In [1]: import numpy as np

In [2]: import numpy.linalg as la

In [3]: np.set_printoptions(precision=2, suppress=True, linewidth=100)

In [4]: X = np.array([[1, -2, 1], [1, -2, 1], [1, -2, 2]])

In [5]: x0 = np.array([2, 1, -3])

In [6]: h1 = np.maximum(X @ x0, 0)

In [7]: print(np.tanh(X @ x0))
[-1. -1. -1.]

In [8]: print(X.T @ h1)
[0 0 0]

In [9]: print(np.maximum(X @ x0, 0) - np.maximum(-X @ x0, 0))
[-3 -3 -6]

In [10]: Uu, sig, Vt = la.svd(X)

In [11]: V = Vt[:(sig > 1e-8).sum()]

In [12]: rng = np.random.default_rng(33171)

In [13]: x0 = X[1] + 2 * X[0] + rng.integers(2) * np.eye(3)[0]

In [14]: print(x0)
[ 4. -6.  3.]

In [15]: print(round(float(la.norm(x0 - V.T @ V @ x0)), 2))
0.89

In [16]: idx = rng.permutation(3)

In [17]: print(idx)
[0 1 2]

In [18]: out = X[idx][:, idx]

In [19]: print(np.trace(out))
1

In [20]: print(np.allclose(out, X))
True

In [21]: print(np.round(np.sort(np.abs(la.eigvals(out))), 2) + 0)
[0.   0.62 1.62]

In [22]: m1 = np.load("a.npy")

In [23]: print(m1)
[[ 0 -2  0  0  0  0]
 [-3  2  0  0  0  0]
 [-3  1  0  0  0  0]
 [ 0  0  0 -2  0  0]
 [ 0  0 -3  2  0  0]
 [ 0  0 -3  1  0  0]
 [ 0  0  0  0  0 -2]
 [ 0  0  0  0 -3  2]
 [ 0  0  0  0 -3  1]]

In [24]: w1 = np.array([[-1, 0, -1, 2, 2, 2],
    ...:     [1, 0, 0, -2, 2, -1],
    ...:     [1, 0, 2, 1, -2, 1],
    ...:     [2, -2, -1, -1, 0, 2],
    ...:     [0, -1, 1, 2, -1, -1],
    ...:     [-1, 1, 1, 1, 2, 1]])

In [25]: b = np.array([-3, 1, 1, 0, -2, 2])

In [26]: act = np.maximum(m1 @ w1 + b, 0)

In [27]: print(la.matrix_rank(act))
6

In [28]: Z = np.array([[9, 2], [8, 8], [5, 4], [2, 4], [6, 8], [1, 4]])

In [29]: print((act @ Z).round(6).argmax(axis=1))
[1 0 0 1 1 1 0 1 1]

In [30]: print(act @ Z)
[[ 25  44]
 [ 46  28]
 [ 37  26]
 [ 59  60]
 [ 27  44]
 [ 25  36]
 [  0   0]
 [ 85 116]
 [ 64  88]]

In [31]: out = np.c_[m1[:, :4] @ np.array([[-2, 1, 3, 2], [2, -1, 2, 0], [-1, -1, 3, 2], [-1, 2, 3, 0]]), np.array([-1, -2, -2, 0, 2, 1, -2, -2, -2])]

In [32]: print(out)
[[-4  2 -4  0 -1]
 [10 -5 -5 -6 -2]
 [ 8 -4 -7 -6 -2]
 [ 2 -4 -6  0  0]
 [ 1  7 -3 -6  2]
 [ 2  5 -6 -6  1]
 [ 0  0  0  0 -2]
 [ 0  0  0  0 -2]
 [ 0  0  0  0 -2]]

In [33]: print(la.matrix_rank(np.c_[m1, out]))
7

In [34]: print(np.round(la.norm(out - m1 @ la.lstsq(m1, out)[0], axis=0), 2) + 0)
[0. 0. 0. 0. 1.]

In [35]: print(la.matrix_rank(out))
5

In [36]: x0 = np.array([-3, -2, 2, 0, 0, 1])

In [37]: y = m1 @ x0

In [38]: print(y)
[ 4  5  7  0 -6 -6 -2  2  1]

In [39]: print(np.round(la.pinv(m1) @ m1, 2) + 0)
[[1. 0. 0. 0. 0. 0.]
 [0. 1. 0. 0. 0. 0.]
 [0. 0. 1. 0. 0. 0.]
 [0. 0. 0. 1. 0. 0.]
 [0. 0. 0. 0. 1. 0.]
 [0. 0. 0. 0. 0. 1.]]

In [40]: print(np.round(la.lstsq(m1, y)[0], 2) + 0)
[-3. -2.  2.  0.  0.  1.]

In [41]: y = y + 0.3 * rng.normal(size=9)

In [42]: print(y)
[ 4.29  4.65  6.96  0.16 -6.56 -5.49 -1.86  1.95  1.36]

In [43]: b, *_ = la.lstsq(m1, y)

In [44]: print(b)
[-3.02 -2.16  1.91 -0.19 -0.1   0.89]

In [45]: print(round(float(la.norm(y - m1 @ b)), 2))
0.71

In [46]: print(np.round(m1.T @ (y - m1 @ b), 2) + 0)
[0. 0. 0. 0. 0. 0.]

In [47]: print([round(float(la.norm(la.solve(m1.T @ m1 + lam * np.eye(6), m1.T @ y))), 2) for lam in (0, 1, 10, 100)])
[4.28, 3.56, 1.87, 0.46]

In [48]: print(b.round())
[-3. -2.  2. -0. -0.  1.]

In [49]: x0 = np.array([3, 2, 0, 1, 0, 3])

In [50]: print(m1 @ np.ones(6))
[-2. -1. -2. -2. -1. -2. -2. -1. -2.]

In [51]: print((m1 * x0).sum(axis=1))
[-4 -5 -7 -2  2  1 -6  6  3]

In [52]: print(np.sign((m1 @ x0).round(6)))
[-1 -1 -1 -1  1  1 -1  1  1]

In [53]: print(m1 @ x0)
[-4 -5 -7 -2  2  1 -6  6  3]

In [54]: J = np.loadtxt("x.csv", delimiter=",")

In [55]: print(J)
[[ 0.36 -0.64 -0.64 -0.21]
 [-0.64  0.36 -0.64 -0.21]
 [-0.64 -0.64  0.36 -0.21]
 [-0.21 -0.21 -0.21  0.93]]

In [56]: w, V = la.eigh(J)

In [57]: print(np.round(w.sum(), 2), round(np.trace(J), 2))
2.0 2.0

In [58]: print(la.eigvalsh(J @ J))
[1. 1. 1. 1.]

In [59]: print(w)
[-1.  1.  1.  1.]

In [60]: print(np.round(V.T @ V, 2) + 0)
[[1. 0. 0. 0.]
 [0. 1. 0. 0.]
 [0. 0. 1. 0.]
 [0. 0. 0. 1.]]

In [61]: idx = rng.permutation(4)

In [62]: print(idx)
[3 2 1 0]

In [63]: out = J[idx][:, idx]

In [64]: print(out)
[[ 0.93 -0.21 -0.21 -0.21]
 [-0.21  0.36 -0.64 -0.64]
 [-0.21 -0.64  0.36 -0.64]
 [-0.21 -0.64 -0.64  0.36]]

In [65]: print(np.allclose(out, J))
False

In [66]: print(round(la.det(out), 2), round(float(la.det(J[idx])), 2))
-1.0 -1.0

In [67]: print(np.trace(out))
2.0

In [68]: arr = np.loadtxt("sample8.csv", delimiter=",")

In [69]: print(arr)
[[-0.4  1.5  1.   0.1]
 [-0.6 -0.9 -0.1  0.8]
 [-0.5  0.1 -0.2 -1. ]
 [ 0.2  0.5  0.4 -0.3]]

In [70]: w1 = np.array([[0, 0, 2], [-1, 2, 2], [-2, -1, 0], [-1, 1, -1]])

In [71]: b = np.array([-2, 1, -3])

In [72]: act = np.maximum(arr @ w1 + b, 0)

In [73]: print((act > 0).mean(axis=0))
[0. 1. 0.]

In [74]: print((act > 0).astype(int))
[[0 1 0]
 [0 1 0]
 [0 1 0]
 [0 1 0]]

In [75]: Z = np.array([[3, 1], [1, 5], [0, 4]])

In [76]: print((act @ Z).round(6).argmax(axis=1))
[1 1 1 1]

In [77]: print(act @ Z)
[[ 3.1 15.5]
 [ 0.1  0.5]
 [ 0.4  2. ]
 [ 1.3  6.5]]

In [78]: Q = arr.astype(float).copy()

In [79]: for j in range(4):
    ...:     Q[:, j] -= Q[:, :j] @ (Q[:, :j].T @ Q[:, j])
    ...:     Q[:, j] /= la.norm(Q[:, j])
    ...: 

In [80]: print(np.round(Q.T @ Q, 2) + 0)
[[1. 0. 0. 0.]
 [0. 1. 0. 0.]
 [0. 0. 1. 0.]
 [0. 0. 0. 1.]]

In [81]: print(la.norm(arr, axis=0))
[0.9  1.82 1.1  1.32]

In [82]: print(la.norm(arr, axis=1).argmax())
0

In [83]: print(np.round(la.norm(arr) ** 2 / la.norm(arr, 2) ** 2, 2))
1.58

In [84]: print(la.norm(arr, axis=1))
[1.85 1.35 1.14 0.73]

In [85]: print(np.round(arr[2] @ arr[1], 2))
-0.57

In [86]: print(round(la.norm(arr, "nuc"), 2))
4.53

In [87]: out = np.array([[2, 1], [-5, -4]])

In [88]: Z = np.kron(out, arr)

In [89]: print(round(la.norm(Z, 2), 2), round(la.norm(out, 2) * la.norm(arr, 2), 2))
14.34 14.34

In [90]: u = np.array([-2, 0, 9, 1])

In [91]: out = arr + np.outer(u, np.eye(4)[2])

In [92]: print(la.matrix_rank(la.inv(out) - la.inv(arr), tol=1e-8))
1

In [93]: print(out)
[[-0.4  1.5 -1.   0.1]
 [-0.6 -0.9 -0.1  0.8]
 [-0.5  0.1  8.8 -1. ]
 [ 0.2  0.5  1.4 -0.3]]

In [94]: out = np.array([[-1.1, 0.3], [-0.4, -2.2], [-0.2, 1.3], [0.6, -1.0]])

In [95]: Z = np.array([[-0.3, -0.2, 0.2], [0.4, 1.0, -0.5]])

In [96]: feats = out @ Z

In [97]: print(feats)
[[ 0.45  0.52 -0.37]
 [-0.76 -2.12  1.02]
 [ 0.58  1.34 -0.69]
 [-0.58 -1.12  0.62]]

In [98]: # looks like rank 2

In [99]: print(la.lstsq(feats[:-1].T, feats[-1])[2])
2

In [100]: print(round(np.trace(la.pinv(feats) @ feats), 2))
2.0

In [101]: print(feats @ la.pinv(feats) @ feats)
[[ 0.45  0.52 -0.37]
 [-0.76 -2.12  1.02]
 [ 0.58  1.34 -0.69]
 [-0.58 -1.12  0.62]]

In [102]: print(np.unique(feats.round(6), axis=0).shape)
(4, 3)

In [103]: W0 = np.array([[-1.7, 1.3, 0.0], [-1.6, -1.0, -1.0], [1.0, 0.2, -0.9]])

In [104]: W0[:, 2] *= 20

In [105]: print(W0)
[[ -1.7   1.3   0. ]
 [ -1.6  -1.  -20. ]
 [  1.    0.2 -18. ]]

In [106]: # column 2 is much longer than the rest

In [107]: print(la.cond(W0) > 100)
False

In [108]: print(round(float(la.norm(W0, 2) / la.norm(W0)), 2))
0.99

In [109]: print(np.abs(la.svd(W0)[2][-1]))
[0.18 0.98 0.03]

In [110]: print(round(np.log10(la.cond(W0))))
1

In [111]: print(la.matrix_rank(W0, rtol=0.1))
1

In [112]: print(np.argsort(-la.norm(W0, axis=0).round(6), kind="stable")[:3])
[2 0 1]

In [113]: theta = np.radians(72)

In [114]: Rm = np.eye(3)

In [115]: Rm[2, 2] = Rm[0, 0] = np.cos(theta)

In [116]: Rm[2, 0], Rm[0, 2] = -np.sin(theta), np.sin(theta)

In [117]: print(Rm)
[[ 0.31  0.    0.95]
 [ 0.    1.    0.  ]
 [-0.95  0.    0.31]]

In [118]: out = W0 @ Rm.T

In [119]: print(la.svd(W0, compute_uv=False), la.svd(out, compute_uv=False))
[26.92  2.51  1.49] [26.92  2.51  1.49]

In [120]: print(out)
[[ -0.53   1.3    1.62]
 [-19.52  -1.    -4.66]
 [-16.81   0.2   -6.51]]

In [121]: data = np.load("dump.npy")

In [122]: print(data)
[[ 8 -1  2]
 [ 0  0  0]
 [ 6 -2 -2]
 [ 6 -2 -2]
 [ 0  0  0]
 [ 8 -1  2]
 [ 6 -2 -2]
 [-6 -9 -4]
 [-6 -9 -4]
 [ 6 -2 -2]
 [ 0  0  0]
 [ 0  0  0]
 [ 2  1  4]]

In [123]: d = la.norm(data[:, None] - data[None], axis=-1)

In [124]: print(d.mean(axis=1).argmax())
7

In [125]: print(np.unravel_index(d.round(6).argmax(), d.shape))
(np.int64(0), np.int64(7))

In [126]: print(d[:5, :5])
[[0.   8.31 4.58 4.58 8.31]
 [8.31 0.   6.63 6.63 0.  ]
 [4.58 6.63 0.   0.   6.63]
 [4.58 6.63 0.   0.   6.63]
 [8.31 0.   6.63 6.63 0.  ]]

In [127]: print(la.norm(data, axis=1))
[ 8.31  0.    6.63  6.63  0.    8.31  6.63 11.53 11.53  6.63  0.    0.    4.58]

In [128]: print(la.norm(data - data.mean(axis=0), axis=1))
[ 6.36  3.17  3.94  3.94  3.17  6.36  3.94 11.33 11.33  3.94  3.17  3.17  5.56]

In [129]: print(d[3])
[ 4.58  6.63  0.    0.    6.63  4.58  0.   14.04 14.04  0.    6.63  6.63  7.81]

In [130]: print(d.shape)
(13, 13)

In [131]: print(la.matrix_rank(d ** 2))
5

In [132]: print(d[3].round(6).argsort(kind="stable")[:4])
[2 3 6 9]

In [133]: cen = data - data.mean(axis=0)

In [134]: Uu, sig, Vt = la.svd(cen, full_matrices=False)

In [135]: print(sig)
[18.96  9.65  4.25]

In [136]: C2 = np.cov(data, rowvar=False)

In [137]: print(data.std(axis=0))
[4.63 3.1  2.27]

In [138]: print(np.argwhere(np.triu(np.abs(np.corrcoef(data.T)) > 0.8, 1)))
[]

In [139]: K = np.load("run17.npy")

In [140]: print(K)
[[ 5  6  7]
 [ 8  9 10]
 [11 12 13]
 [14 15 16]]

In [141]: # rank 2

In [142]: print([round(float(x), 2) for x in la.svd(K, compute_uv=False)[:3]])
[38.28, 0.86, 0.0]

In [143]: print(la.cond(K) > 100)
True

In [144]: print(np.argsort(-la.norm(K, axis=0).round(6), kind="stable")[:3])
[2 1 0]
